% python3 -q
>>> import numpy as np
>>> np.set_printoptions(suppress=True, linewidth=200)
>>> def rd(a):
...     return np.round(a, 2) + 0
... 
>>> data = np.array([[1, 0, 1, 2],
...     [2, 0, 2, 4],
...     [1, 0, 1, 2],
...     [3, 0, 3, 6],
...     [1, 0, 1, 2],
...     [3, 0, 3, 6],
...     [0, 0, 0, 0],
...     [0, 0, 0, 0],
...     [0, 0, 0, 0],
...     [2, 0, 2, 4],
...     [3, 0, 3, 6],
...     [3, 0, 3, 6]])
>>> rd(data @ np.linalg.pinv(data) @ data)
array([[1., 0., 1., 2.],
       [2., 0., 2., 4.],
       [1., 0., 1., 2.],
       [3., 0., 3., 6.],
       [1., 0., 1., 2.],
       [3., 0., 3., 6.],
       [0., 0., 0., 0.],
       [0., 0., 0., 0.],
       [0., 0., 0., 0.],
       [2., 0., 2., 4.],
       [3., 0., 3., 6.],
       [3., 0., 3., 6.]])
>>> np.unique(data.round(6), axis=0).shape
(4, 4)
>>> mat = np.load("dump.npy")
>>> mat
array([[ 1,  1, -1, -1, -1, -1,  1,  1],
       [ 1, -1, -1,  1,  1, -1, -1,  1],
       [ 1, -1, -1,  1, -1,  1,  1, -1],
       [ 1,  1, -1, -1,  1,  1, -1, -1],
       [ 1, -1,  1, -1,  1, -1,  1, -1],
       [ 1, -1,  1, -1, -1,  1, -1,  1],
       [ 1,  1,  1,  1,  1,  1,  1,  1],
       [ 1,  1,  1,  1, -1, -1, -1, -1]])
>>> O, r_ = np.linalg.qr(mat)
>>> rd(abs(r_[0, 0])), rd(np.linalg.norm(mat[:, 0]))
(np.float64(2.83), np.float64(2.83))
>>> rd(np.abs(np.diag(r_)))
array([2.83, 2.83, 2.83, 2.83, 2.83, 2.83, 2.83, 2.83])
>>> mat.ravel(order="F")
array([ 1,  1,  1,  1,  1,  1,  1,  1,  1, -1, -1,  1, -1, -1,  1,  1, -1, -1, -1, -1,  1,  1,  1,  1, -1,  1,  1, -1, -1, -1,  1,  1, -1,  1, -1,  1,  1, -1,  1, -1, -1, -1,  1,  1, -1,  1,  1, -1,
        1, -1,  1, -1,  1, -1,  1, -1,  1,  1, -1, -1, -1,  1,  1, -1])
>>> mat.reshape(-1, 2)
array([[ 1,  1],
       [-1, -1],
       [-1, -1],
       [ 1,  1],
       [ 1, -1],
       [-1,  1],
       [ 1, -1],
       [-1,  1],
       [ 1, -1],
       [-1,  1],
       [-1,  1],
       [ 1, -1],
       [ 1,  1],
       [-1, -1],
       [ 1,  1],
       [-1, -1],
       [ 1, -1],
       [ 1, -1],
       [ 1, -1],
       [ 1, -1],
       [ 1, -1],
       [ 1, -1],
       [-1,  1],
       [-1,  1],
       [ 1,  1],
       [ 1,  1],
       [ 1,  1],
       [ 1,  1],
       [ 1,  1],
       [ 1,  1],
       [-1, -1],
       [-1, -1]])
>>> mat.reshape(2, -1)
array([[ 1,  1, -1, -1, -1, -1,  1,  1,  1, -1, -1,  1,  1, -1, -1,  1,  1, -1, -1,  1, -1,  1,  1, -1,  1,  1, -1, -1,  1,  1, -1, -1],
       [ 1, -1,  1, -1,  1, -1,  1, -1,  1, -1,  1, -1, -1,  1, -1,  1,  1,  1,  1,  1,  1,  1,  1,  1,  1,  1,  1,  1, -1, -1, -1, -1]])
>>> t3 = mat.reshape(8, 2, -1)
>>> np.swapaxes(t3, 1, 2)[1]
array([[ 1,  1],
       [-1, -1],
       [-1, -1],
       [ 1,  1]])
>>> np.einsum("ihd,jhd->hij", t3, t3).shape
(2, 8, 8)
>>> t3[:, 0]
array([[ 1,  1, -1, -1],
       [ 1, -1, -1,  1],
       [ 1, -1, -1,  1],
       [ 1,  1, -1, -1],
       [ 1, -1,  1, -1],
       [ 1, -1,  1, -1],
       [ 1,  1,  1,  1],
       [ 1,  1,  1,  1]])
